% python3 -q
>>> import numpy as np
>>> import numpy.linalg as la
>>> np.set_printoptions(precision=3, suppress=True, linewidth=100, sign=" ")
>>> def rd(a):
...     return np.round(a, 3) + 0
... 
>>> m1 = np.load("test9.npy")
>>> m1
array([[  6.971,  -1.797,  -4.772,  -1.118,  20.617,   1.417,  -2.838,   4.766,  -0.124,  -0.503,
         -0.04 ,  -0.738],
       [  3.733,   6.328,  -2.437,  -1.283,  -2.603,  -1.254,   0.131, -12.174,  -0.846,  -2.475,
          1.387,  -0.488],
       [  2.888,   2.813,  -0.659,  -0.022,   2.726,   0.633,  -0.178,  19.471,   0.126,  -0.069,
         -6.211,  -0.582],
       [  3.42 ,  -9.224,  -0.454,  -0.302,  25.565,   0.784,  -0.611,  31.012,   0.066,   2.615,
          3.871,  -0.094],
       [ -0.677,  14.622,   0.513,   0.077,   8.568,  -0.758,   0.78 ,  13.044,   0.093,   1.693,
          0.934,  -1.034],
       [ -4.259,  -1.922,   5.084,   0.607,  -3.807,  -1.757,  -2.876, -17.003,   0.343,   0.476,
          0.578,  -0.312],
       [ -3.516,  -8.919,  -1.696,  -1.06 ,  -2.803,   3.638,  -7.383,   7.648,  -0.681,   0.363,
          4.246,  -0.434],
       [  2.647,   7.195,  -1.451,  -0.594,  -0.025,   0.716,   6.657,  -1.225,  -0.082,   1.555,
         -9.324,  -0.044],
       [  5.771, -24.819,  -3.724,   1.158, -10.225,   2.186,  -8.714,  -7.469,   0.404,   0.021,
          1.724,  -0.448],
       [  5.736,   3.724,  -1.133,   0.927, -27.786,  -1.887,  -3.558,   7.201,  -0.125,  -1.432,
          2.6  ,   0.486],
       [  5.978,  20.173,   1.186,   0.996,  -0.637,  -0.099,   7.633,  -4.931,  -1.08 ,   0.522,
         -9.09 ,  -1.006],
       [  4.987,  28.03 ,   0.3  ,  -1.474, -26.706,  -2.032,  -1.859,  15.33 ,   0.107,  -1.299,
         -0.452,  -0.703],
       [ -4.074,  -2.146,   2.147,  -0.25 , -26.129,   1.789,   3.647,  -2.781,  -0.712,   0.605,
         12.601,   0.379],
       [  6.125,  -9.653,   3.844,   0.375,  17.646,   1.863,   5.959,  -1.371,  -0.518,   0.191,
          4.268,   0.177],
       [ -2.617,   0.996,   2.12 ,   0.224, -31.019,   2.336,   1.682,  -1.919,  -0.318,   0.289,
          0.483,   0.769],
       [ -0.823,   0.03 ,  -1.905,  -0.342, -17.817,  -1.539,   0.371,   7.835,   0.126,  -0.258,
          3.464,  -0.751],
       [  3.857,   4.316,  -1.114,   0.629, -27.039,  -1.057,   2.364,  21.524,   0.252,  -0.26 ,
         -6.301,  -0.189],
       [ -6.057,  -9.148,  -0.222,   1.351,   0.882,  -1.874,   4.823, -27.979,   0.415,  -0.802,
         -4.665,   1.482],
       [  3.295,  -1.118,  -0.372,   0.032,  -4.243,   0.519,   5.428,   0.477,   0.189,   0.506,
         -8.177,  -0.487],
       [ -1.676,  -6.419,  -0.544,  -0.287,  -2.886,  -0.08 ,   1.969,  17.769,   0.4  ,  -0.464,
          3.258,   0.519],
       [ -3.355,   7.248,   5.44 ,  -0.474,  24.774,   1.493,   2.198,  -5.637,   0.002,   1.331,
          0.451,   0.009],
       [  2.543,  10.056,   0.609,  -1.105, -21.235,  -0.219,   1.273,   7.653,  -0.053,   0.22 ,
         11.201,   0.584],
       [ -5.705, -10.272,   0.74 ,  -0.523,  20.359,  -3.427,  -0.918,   1.599,  -0.014,  -1.284,
         -5.259,  -0.22 ],
       [  1.621,  -0.467,  -1.548,   0.355, -16.472,  -0.41 ,   1.768,  18.579,   0.077,  -0.344,
         -6.612,   0.478],
       [ -2.018,   3.919,  -0.283,  -0.619,   2.006,   0.134,   3.911, -20.436,   0.094,   0.019,
         11.112,  -0.318],
       [  9.213,  -1.829,   0.485,   1.631,   4.956,  -0.473,   2.88 ,  -1.305,   0.956,   1.706,
          5.395,  -0.061],
       [  1.665,   8.598,   2.024,   0.766,  36.877,  -0.954,  -1.261, -13.943,  -0.482,   1.183,
          9.894,   0.467],
       [  1.232, -11.202,   4.056,  -1.274,  -0.122,  -0.931,  -4.346,  -7.347,  -0.084,   0.046,
         -0.11 ,   0.548],
       [  5.127,   0.782,   0.819,   0.041,  27.041,   1.173,   4.845,  -7.141,   0.718,  -1.551,
         16.654,  -0.211]])
>>> x = np.array([2, 1, 1, 0, 3, 3, 0, 2, 1, 0, 1, 0])
>>> (m1 @ x).argmax()
np.int64(3)
>>> m1 @ np.eye(12)[8]
array([-0.124, -0.846,  0.126,  0.066,  0.093,  0.343, -0.681, -0.082,  0.404, -0.125, -1.08 ,
        0.107, -0.712, -0.518, -0.318,  0.126,  0.252,  0.415,  0.189,  0.4  ,  0.002, -0.053,
       -0.014,  0.077,  0.094,  0.956, -0.482, -0.084,  0.718])
